$ python -q
>>> import numpy as np
>>> from numpy import linalg as LA
>>> np.set_printoptions(precision=2, suppress=True, linewidth=140, floatmode="fixed")
>>> F = np.load("out16.npy")
>>> F
array([[  1,  -4,  16, -64],
       [  1,  -3,   9, -27],
       [  1,  -2,   4,  -8],
       [  1,  -1,   1,  -1],
       [  1,   0,   0,   0]])
>>> # column 3 is much longer than the rest
>>> r0 = np.array([-1, -1])
>>> np.correlate(F[4], F[2], "full")
array([-8,  4, -2,  1,  0,  0,  0])
>>> np.array([np.convolve(row, r0, "same") for row in F])
array([[ -1,   3, -12,  48],
       [ -1,   2,  -6,  18],
       [ -1,   1,  -2,   4],
       [ -1,   0,   0,   0],
       [ -1,  -1,   0,   0]])
>>> P = F @ LA.solve(F.T @ F, F.T)
>>> print(np.round((np.eye(5) - P) @ F, 2) + 0)
[[0.00 0.00 0.00 0.00]
 [0.00 0.00 0.00 0.00]
 [0.00 0.00 0.00 0.00]
 [0.00 0.00 0.00 0.00]
 [0.00 0.00 0.00 0.00]]
>>> np.allclose(P @ P, P)
True
>>> np.round(P @ F[:, 3], 2) + 0
array([-64.00, -27.00,  -8.00,  -1.00,   0.00])
>>> P
array([[ 0.99,  0.06, -0.09,  0.06, -0.01],
       [ 0.06,  0.77,  0.34, -0.23,  0.06],
       [-0.09,  0.34,  0.49,  0.34, -0.09],
       [ 0.06, -0.23,  0.34,  0.77,  0.06],
       [-0.01,  0.06, -0.09,  0.06,  0.99]])
>>> arr = np.array([[-1, 0, -2, -3], [0, -1, 0, 0], [-2, 0, -2, -3], [2, 0, 3, 2]])
>>> # 2 blocks once reordered
>>> r0 = np.array([-2, -2, -2, -1])
>>> M2 = arr + np.outer(r0, np.eye(4)[2])
>>> np.round(LA.det(M2) / LA.det(arr), 2), round(1 + LA.solve(arr, r0)[2], 2)
(np.float64(-0.4), np.float64(-0.4))
>>> print(LA.matrix_rank(LA.inv(M2) - LA.inv(arr), tol=1e-8))
1
>>> LA.matrix_rank(M2 - arr)
np.int64(1)
>>> print(M2)
[[-1.00  0.00 -4.00 -3.00]
 [ 0.00 -1.00 -2.00  0.00]
 [-2.00  0.00 -4.00 -3.00]
 [ 2.00  0.00  2.00  2.00]]
>>> print(LA.norm(F, axis=1).argmax())
0
>>> round(LA.norm(F, 2), 2)
np.float64(72.55)
>>> round(LA.norm(F[1] - F[2]), 2)
np.float64(19.67)
>>> LA.norm(F, axis=1)
array([66.10, 28.64,  9.22,  2.00,  1.00])
>>> mat = np.loadtxt("m.csv", delimiter=",")
>>> mat
array([[ 0.21, -0.42,  0.71,  0.16,  0.79,  0.67, -1.36, -0.07,  0.90],
       [-0.07, -0.31,  0.87, -0.04,  1.00,  0.79, -1.20, -0.10,  0.73],
       [ 0.06, -0.58,  0.85,  0.02,  0.78,  0.67, -1.45, -0.05,  0.85],
       [-0.04, -4.16,  0.29, -3.38,  2.67,  2.32, -0.99, -3.02,  0.11],
       [-0.19, -3.13, -1.02, -3.24,  1.12,  0.98,  1.84, -3.03, -1.78],
       [-0.12,  0.05, -0.06, -0.14,  0.11,  0.02,  0.04,  0.21, -0.03],
       [ 0.13, -2.53,  0.67, -1.73,  2.35,  2.05, -1.96, -1.62,  0.76],
       [-0.26, -3.24, -1.05, -3.11,  0.96,  1.02,  1.81, -3.10, -1.72],
       [ 0.13, -3.70, -0.59, -3.20,  2.07,  1.69,  0.27, -2.95, -0.70],
       [ 0.18, -2.09, -0.09, -1.49,  1.35,  1.13, -0.43, -1.65,  0.14]])
>>> cov = mat.T @ mat
>>> np.diag(cov)
array([ 0.24, 62.67,  5.02, 47.09, 23.18, 17.24, 17.13, 42.02,  9.29])
>>> np.round(LA.svd(mat, compute_uv=False) ** 2, 2) + 0
array([186.61,  36.53,   0.34,   0.20,   0.13,   0.04,   0.02,   0.01,   0.00])
